$ ipython --no-banner

In [1]: import numpy as np

In [2]: import numpy.linalg as la

In [3]: np.set_printoptions(suppress=True, linewidth=100)

In [4]: tidy = lambda a: np.round(a, 1) + 0

In [5]: m1 = np.minimum.outer(np.arange(1, 12), np.arange(1, 12)) * 3

In [6]: m1
Out[6]: 
array([[ 3,  3,  3,  3,  3,  3,  3,  3,  3,  3,  3],
       [ 3,  6,  6,  6,  6,  6,  6,  6,  6,  6,  6],
       [ 3,  6,  9,  9,  9,  9,  9,  9,  9,  9,  9],
       [ 3,  6,  9, 12, 12, 12, 12, 12, 12, 12, 12],
       [ 3,  6,  9, 12, 15, 15, 15, 15, 15, 15, 15],
       [ 3,  6,  9, 12, 15, 18, 18, 18, 18, 18, 18],
       [ 3,  6,  9, 12, 15, 18, 21, 21, 21, 21, 21],
       [ 3,  6,  9, 12, 15, 18, 21, 24, 24, 24, 24],
       [ 3,  6,  9, 12, 15, 18, 21, 24, 27, 27, 27],
       [ 3,  6,  9, 12, 15, 18, 21, 24, 27, 30, 30],
       [ 3,  6,  9, 12, 15, 18, 21, 24, 27, 30, 33]])

In [7]: rng = np.random.default_rng(544)

In [8]: z = rng.permutation(11)

In [9]: A2 = m1[:, z] * rng.choice([-1, 1], 11)

In [10]: A2
Out[10]: 
array([[  3,  -3,  -3,  -3,   3,   3,  -3,  -3,   3,  -3,   3],
       [  6,  -6,  -3,  -6,   6,   6,  -6,  -6,   6,  -6,   6],
       [  9,  -9,  -3,  -9,   6,   9,  -9,  -9,   9,  -9,   9],
       [ 12, -12,  -3, -12,   6,  12, -12, -12,  12, -12,   9],
       [ 15, -15,  -3, -15,   6,  15, -15, -15,  15, -12,   9],
       [ 18, -18,  -3, -18,   6,  18, -18, -18,  15, -12,   9],
       [ 21, -21,  -3, -18,   6,  21, -21, -21,  15, -12,   9],
       [ 21, -24,  -3, -18,   6,  24, -24, -24,  15, -12,   9],
       [ 21, -27,  -3, -18,   6,  27, -24, -27,  15, -12,   9],
       [ 21, -27,  -3, -18,   6,  30, -24, -30,  15, -12,   9],
       [ 21, -27,  -3, -18,   6,  30, -24, -33,  15, -12,   9]])

In [11]: U, _, VT = la.svd(m1.T @ A2)

In [12]: print(z)
[ 6  8  0  5  1  9  7 10  4  3  2]

In [13]: data = np.diag(5 * np.array([1, -2, 3, -2, -2, 3, 0, -2])) + np.array([[-1, -4, -4, 4, -2, 0, -2, -2],
    ...:     [1, -1, 0, -1, -2, 2, -4, -5],
    ...:     [-3, 3, -5, 1, -1, 3, 3, -1],
    ...:     [1, 4, 0, -2, -3, -5, 3, 5],
    ...:     [-2, -1, 5, -5, 0, -5, 3, 0],
    ...:     [-1, 5, 0, 0, 5, 5, 5, 5],
    ...:     [-1, 5, -3, 3, 1, 3, 4, 1],
    ...:     [-3, -5, 0, 3, 2, -4, -2, 2]])

In [14]: data
Out[14]: 
array([[  4,  -4,  -4,   4,  -2,   0,  -2,  -2],
       [  1, -11,   0,  -1,  -2,   2,  -4,  -5],
       [ -3,   3,  10,   1,  -1,   3,   3,  -1],
       [  1,   4,   0, -12,  -3,  -5,   3,   5],
       [ -2,  -1,   5,  -5, -10,  -5,   3,   0],
       [ -1,   5,   0,   0,   5,  20,   5,   5],
       [ -1,   5,  -3,   3,   1,   3,   4,   1],
       [ -3,  -5,   0,   3,   2,  -4,  -2,  -8]])

In [15]: print(tidy(np.sort(np.abs(la.eigvals(data)))))
[ 1.2  1.5  3.4  6.   9.9 12.5 18.  19.9]

In [16]: np.trace(data)
Out[16]: np.int64(-3)

In [17]: A2 = data / la.norm(data, axis=1, keepdims=True)

In [18]: C2 = A2 @ A2.T

In [19]: print((C2 - 2 * np.eye(8)).round(6).argmax(axis=1))
[1 0 4 4 3 6 5 1]

In [20]: print(tidy(C2))
[[ 1.   0.6 -0.6 -0.5 -0.3 -0.3 -0.2  0.4]
 [ 0.6  1.  -0.2 -0.4  0.1 -0.2 -0.7  0.6]
 [-0.6 -0.2  1.  -0.1  0.3  0.3  0.1 -0.1]
 [-0.5 -0.4 -0.1  1.   0.6 -0.2 -0.1 -0.5]
 [-0.3  0.1  0.3  0.6  1.  -0.4 -0.4 -0.1]
 [-0.3 -0.2  0.3 -0.2 -0.4  1.   0.6 -0.6]
 [-0.2 -0.7  0.1 -0.1 -0.4  0.6  1.  -0.4]
 [ 0.4  0.6 -0.1 -0.5 -0.1 -0.6 -0.4  1. ]]

In [21]: tidy(np.degrees(np.arccos(np.clip(C2[2, 4], -1, 1))))
Out[21]: np.float64(71.3)

In [22]: A = np.load("out5.npy")

In [23]: tidy(A)
Out[23]: 
array([[ 0. , -0.3, -0.4,  0. ,  0. ,  0. , -0.3,  0.1, -0.3, -0.3,  0. ,  0.2, -0.2],
       [ 0.1, -0.3,  0.2,  0.1, -0.3, -0.2, -0.1,  0.5,  0.6, -0.1,  0. ,  0. ,  0.1],
       [ 0.3, -0.2, -0.1,  0.1,  0.2, -0.4, -0.1, -0.4,  0.2,  0.4,  0.5,  0.2,  0. ],
       [-0.7,  0. , -0.3, -0.1,  0.1, -0.1, -0.4,  0.1,  0.1,  0. ,  0.3,  0.1,  0.2],
       [ 0. ,  0.1, -0.3, -0.1, -0.2,  0. ,  0.1,  0.3,  0.1,  0.6, -0.2,  0.2, -0.5],
       [ 0.2, -0.2,  0.3, -0.5,  0.2, -0.1, -0.2, -0.1, -0.1, -0.1, -0.1,  0.2, -0.3],
       [-0.3,  0.1,  0.4,  0.2,  0. ,  0.3,  0. , -0.2,  0.1,  0.2,  0. ,  0.4, -0.1],
       [-0.3, -0.4,  0.3, -0.2,  0. , -0.1,  0.2,  0.2, -0.2,  0. ,  0. ,  0.4,  0.2],
       [ 0.1,  0. ,  0. ,  0.6, -0.2, -0.4,  0.1,  0.1, -0.4, -0.1, -0.1,  0.3,  0. ],
       [-0.1,  0. , -0.1,  0.3,  0. ,  0.1,  0. , -0.3,  0.4, -0.5, -0.1,  0.3, -0.4],
       [ 0.3, -0.2,  0. ,  0.3,  0.4,  0.5, -0.5,  0.2, -0.1,  0.2, -0.2,  0.1,  0.1],
       [-0.3, -0.5, -0.1,  0.2,  0.1, -0.1,  0.2, -0.3,  0.1,  0.2, -0.4, -0.4, -0.1],
       [-0.2,  0.3,  0.3,  0.2,  0.5, -0.4, -0.1,  0.3,  0. ,  0. ,  0. , -0.2, -0.3],
       [ 0.1,  0.2, -0.3, -0.1,  0.5, -0.1,  0.3,  0.1,  0.3,  0. , -0.4,  0.3,  0.4],
       [ 0. , -0.3, -0.1,  0.1,  0.3,  0.3,  0.5,  0.2,  0. , -0.1,  0.5,  0. , -0.2]])

In [24]: tidy(la.norm(A, axis=0))
Out[24]: array([1., 1., 1., 1., 1., 1., 1., 1., 1., 1., 1., 1., 1.])
